$ python -q
>>> import numpy as np
>>> np.set_printoptions(suppress=True, linewidth=120)
>>> K = np.array([[-5, 5, 0, 0], [4, -4, 0, 0], [0, 0, -5, 5], [0, 0, 4, -4]])
>>> U, sig, Vh = np.linalg.svd(K)
>>> np.argmax(sig[:-1] / (sig[1:] + 1e-6)) + 1
np.int64(2)
>>> sig.round(1) + 0
array([9.1, 9.1, 0. , 0. ])
>>> out = U[:, :2] @ np.diag(sig[:2]) @ Vh[:2]
>>> round(np.linalg.norm(K - out) / np.linalg.norm(K), 1)
np.float64(0.0)
>>> round(float(np.abs(K - out).max()), 1)
0.0
>>> np.linalg.matrix_rank(K, rtol=0.05)
np.int64(2)
>>> out.round(1)
array([[-5.,  5.,  0.,  0.],
       [ 4., -4.,  0.,  0.],
       [ 0.,  0., -5.,  5.],
       [ 0.,  0.,  4., -4.]])
>>> u, r1 = out[1], out[0]
>>> round(float(u @ u), 1)
32.0
>>> p = (u @ r1) / (u @ u) * u
>>> np.round(np.outer(u, r1), 1)
array([[-20.,  20.,   0.,   0.],
       [ 20., -20.,  -0.,  -0.],
       [ -0.,   0.,   0.,   0.],
       [ -0.,   0.,   0.,   0.]])
>>> round(float((r1 - p) @ u), 1)
0.0
>>> np.round(r1 - p, 1) + 0
array([0., 0., 0., 0.])
>>> (K != 0).astype(int)
array([[1, 1, 0, 0],
       [1, 1, 0, 0],
       [0, 0, 1, 1],
       [0, 0, 1, 1]])
>>> np.round(np.linalg.det(K), 1)
np.float64(0.0)
>>> K @ K
array([[ 45, -45,   0,   0],
       [-36,  36,   0,   0],
       [  0,   0,  45, -45],
       [  0,   0, -36,  36]])
>>> np.round(np.sort(np.linalg.eigvals(K).real), 1)
array([-9., -9.,  0.,  0.])
>>> (np.linalg.matrix_power((K != 0) + (K.T != 0) + np.eye(4), 4) > 0).astype(int)
array([[1, 1, 0, 0],
       [1, 1, 0, 0],
       [0, 0, 1, 1],
       [0, 0, 1, 1]])
>>> M = np.load("out10.npy")
>>> M
array([[-1., -1.,  0.,  0.,  0.,  0.],
       [-1., -2., -1.,  0.,  0.,  0.],
       [ 0., -1.,  2., -1.,  0.,  0.],
       [ 0.,  0., -1.,  2., -1.,  0.],
       [ 0.,  0.,  0., -1., -1., -1.],
       [ 0.,  0.,  0.,  0., -1., -2.]])
>>> def softmax(z):
...     e = np.exp(z - z.max(axis=-1, keepdims=True))
...     return e / e.sum(axis=-1, keepdims=True)
... 
>>> np.round(softmax(M[0] + -3), 1)
array([0.1, 0.1, 0.2, 0.2, 0.2, 0.2])
>>> scores = M @ M.T / np.sqrt(6)
>>> np.round(softmax(scores + np.triu(np.full(scores.shape, -np.inf), 1)), 1) + 0
array([[1. , 0. , 0. , 0. , 0. , 0. ],
       [0.2, 0.8, 0. , 0. , 0. , 0. ],
       [0.1, 0.1, 0.8, 0. , 0. , 0. ],
       [0.1, 0.1, 0. , 0.8, 0. , 0. ],
       [0.1, 0.1, 0.2, 0.1, 0.4, 0. ],
       [0.1, 0.1, 0.1, 0.1, 0.2, 0.5]])
>>> np.round(softmax(scores)[0] @ M, 1) + 0
array([-0.6, -1. , -0.1,  0. , -0.3, -0.3])
>>> mat = np.array([[0, 2, 0], [0, 3, 3], [0, 0, 1]])
>>> # rank 2
>>> w1 = np.array([[2, 9], [0, 6], [2, -8]])
>>> b = np.array([3, -3])
>>> H = np.maximum(mat @ w1 + b, 0)
>>> (H > 0).astype(int)
array([[1, 1],
       [1, 0],
       [1, 0]])
>>> np.linalg.matrix_rank(H)
np.int64(2)
>>> np.round((H > 0).mean(axis=0), 1)
array([1. , 0.3])
>>> Z = np.array([[5, 2, 5], [3, 1, 3]])
>>> H @ Z
array([[42, 15, 42],
       [45, 18, 45],
       [25, 10, 25]])
>>> np.prod(np.diag(mat)), np.round(np.linalg.det(mat), 1)
(np.int64(0), np.float64(0.0))
>>> np.linalg.matrix_rank(mat - mat[0, 0] * np.eye(3))
np.int64(2)
>>> mat @ mat
array([[ 0,  6,  6],
       [ 0,  9, 12],
       [ 0,  0,  1]])
>>> np.linalg.matrix_power(mat - np.diag(np.diag(mat)), 3)
array([[0, 0, 0],
       [0, 0, 0],
       [0, 0, 0]])
>>> np.round(np.sort(np.linalg.eigvals(mat)), 1)
array([0., 1., 3.])
>>> np.round(np.trace(np.linalg.pinv(mat) @ mat), 1)
np.float64(2.0)
>>> np.round(mat @ np.linalg.pinv(mat) @ mat, 1) + 0
array([[0., 2., 0.],
       [0., 3., 3.],
       [0., 0., 1.]])
>>> rk = np.linalg.matrix_rank(mat)
>>> rk
np.int64(2)
>>> N = np.linalg.svd(mat)[2][rk:].T
>>> N.shape
(3, 1)
>>> np.allclose(mat @ N, 0)
True
>>> mat @ N
array([[0.],
       [0.],
       [0.]])
>>> [int(np.linalg.matrix_rank(mat[:i])) for i in range(1, len(mat) + 1)]
[1, 2, 2]
>>> X = np.loadtxt("w.csv", delimiter=",")
>>> X
array([[  0.1,   0.5,   0.7,   0.1],
       [ -0.6,  -6.8,   0.8,  -1.3],
       [  1. ,   1.9,  -1.2,   0.4],
       [  0.6,  -8.5,  -0.1,  -1.7],
       [  0.7,   6.9,   2.5,   1.3],
       [  0.5,  -0.4,   0. ,  -0.1],
       [ -0.9,   7.2,   1.7,   1.5],
       [  2.1,  -3.4,   1. ,  -0.7],
       [ -0.1,   0.6,   0.9,   0. ],
       [  0.3,  -3.5,  -0.1,  -0.7],
       [ -0.5, -10.8,   1. ,  -2.1],
       [ -0.1,   2.1,  -0.3,   0.5],
       [  0.6,  -2.9,  -0.7,  -0.6],
       [  1.1,  -1.2,   0.4,  -0.2],
       [ -1.8,  -0.4,   1.2,  -0.2],
       [  1.6,  -8.5,  -0.5,  -1.7],
       [  2.1,  -6.3,   1.9,  -1.2],
       [ -0.2,   7. ,  -0.2,   1.4],
       [  0.8,   2.8,   1.4,   0.6],
       [  0.9,  -0.4,  -0.2,   0. ],
       [  1.4,   7. ,  -0.1,   1.4],
       [ -0.5,  -0.7,  -0.8,  -0.2],
       [  1.6,  -9.7,   0.2,  -1.8],
       [ -1.3,  -0.8,   0. ,  -0.2],
       [  0.4,   2.5,  -0.4,   0.6],
       [  0.3,   1.9,   0.3,   0.3]])
>>> # column 1 dominates
>>> d = np.linalg.norm(X[:, None] - X[None], axis=-1)
>>> d[10].round(6).argsort(kind="stable")[:4]
array([10, 22,  3, 15])
>>> d[:5, :5].round(1)
array([[ 0. ,  7.5,  2.5,  9.2,  6.8],
       [ 7.5,  0. ,  9.2,  2.3, 14.1],
       [ 2.5,  9.2,  0. , 10.7,  6.3],
       [ 9.2,  2.3, 10.7,  0. , 15.9],
       [ 6.8, 14.1,  6.3, 15.9,  0. ]])
>>> d.shape
(26, 26)
>>> np.flatnonzero(d[10] < d.mean() / 2)
array([ 3, 10, 22])
>>> d.mean(axis=1).argmax()
np.int64(10)
